>>> import numpy as np
>>> np.set_printoptions(precision=3, suppress=True, linewidth=140, sign=" ")
>>> data = np.loadtxt("test18.csv", delimiter=",")
>>> data
array([[ 0.711, -0.604,  0.09 , -0.02 ],
       [-0.04 ,  0.397,  0.821,  0.345],
       [-0.629,  0.07 , -0.859,  0.943],
       [-0.159,  0.264,  0.336, -0.31 ],
       [ 0.658, -0.207,  0.845, -0.139],
       [ 0.585, -0.478,  0.11 ,  0.139],
       [-0.976,  0.967,  0.454, -0.876],
       [ 0.952, -0.896,  0.345,  0.786],
       [-0.945,  0.831, -0.67 , -0.159],
       [ 0.254, -0.47 , -0.658,  0.38 ],
       [-0.47 ,  0.119, -0.731, -0.462],
       [ 0.478, -0.388, -0.149, -0.885],
       [ 0.388,  0.226,  0.881, -0.935],
       [-0.967,  0.953,  0.291, -0.909],
       [-0.901,  0.664, -0.851, -0.414],
       [-0.997,  0.995,  0.629, -0.898],
       [ 0.629, -0.485,  0.354,  0.762],
       [-0.611,  0.462, -0.245, -0.06 ],
       [ 0.721, -0.53 ,  0.345, -0.578],
       [ 0.159, -0.11 , -0.03 , -0.565],
       [ 0.446, -0.446, -0.178,  0.414],
       [ 0.623, -0.43 ,  0.53 ,  0.862],
       [-0.01 ,  0.641,  0.948, -0.983],
       [ 0.363, -0.47 , -0.454,  0.478],
       [-0.959,  0.892, -0.537, -0.77 ]])
>>> cen = data - data.mean(axis=0)
>>> evecs = np.linalg.svd(cen)[2][:3]
>>> M2 = cen - cen @ evecs.T @ evecs
>>> np.linalg.norm(M2, axis=1).round(6).argmax()
np.int64(15)
>>> M2 = data / np.linalg.norm(data, axis=1, keepdims=True)
>>> cov = M2 @ M2.T
>>> round(float(np.degrees(np.arccos(np.clip(cov[12, 3], -1, 1)))), 3)
38.91
>>> np.argwhere(np.triu(np.abs(cov) > 0.95, 1))
array([[  0,   5],
       [  0,  17],
       [  2,  12],
       [  3,   9],
       [  3,  22],
       [  3,  23],
       [  5,  17],
       [  6,  13],
       [  6,  15],
       [  6,  20],
       [  6,  23],
       [  7,  16],
       [  7,  24],
       [  8,  14],
       [  8,  17],
       [  9,  23],
       [ 11,  19],
       [ 13,  15],
       [ 13,  20],
       [ 15,  20],
       [ 15,  23],
       [ 16,  21],
       [ 16,  24]])
>>> cov = np.cov(data, rowvar=False)
>>> cov.shape
(4, 4)
>>> round(float(np.corrcoef(data[:, 1], data[:, 3])[0, 1]), 3)
-0.611
>>> np.corrcoef(data.T)
array([[ 1.   , -0.915,  0.348,  0.429],
       [-0.915,  1.   ,  0.008, -0.611],
       [ 0.348,  0.008,  1.   , -0.21 ],
       [ 0.429, -0.611, -0.21 ,  1.   ]])
>>> cov
array([[ 0.45 , -0.364,  0.134,  0.183],
       [-0.364,  0.353,  0.003, -0.231],
       [ 0.134,  0.003,  0.33 , -0.077],
       [ 0.183, -0.231, -0.077,  0.405]])
>>> np.median(data, axis=0)
array([ 0.159,  0.07 ,  0.11 , -0.159])
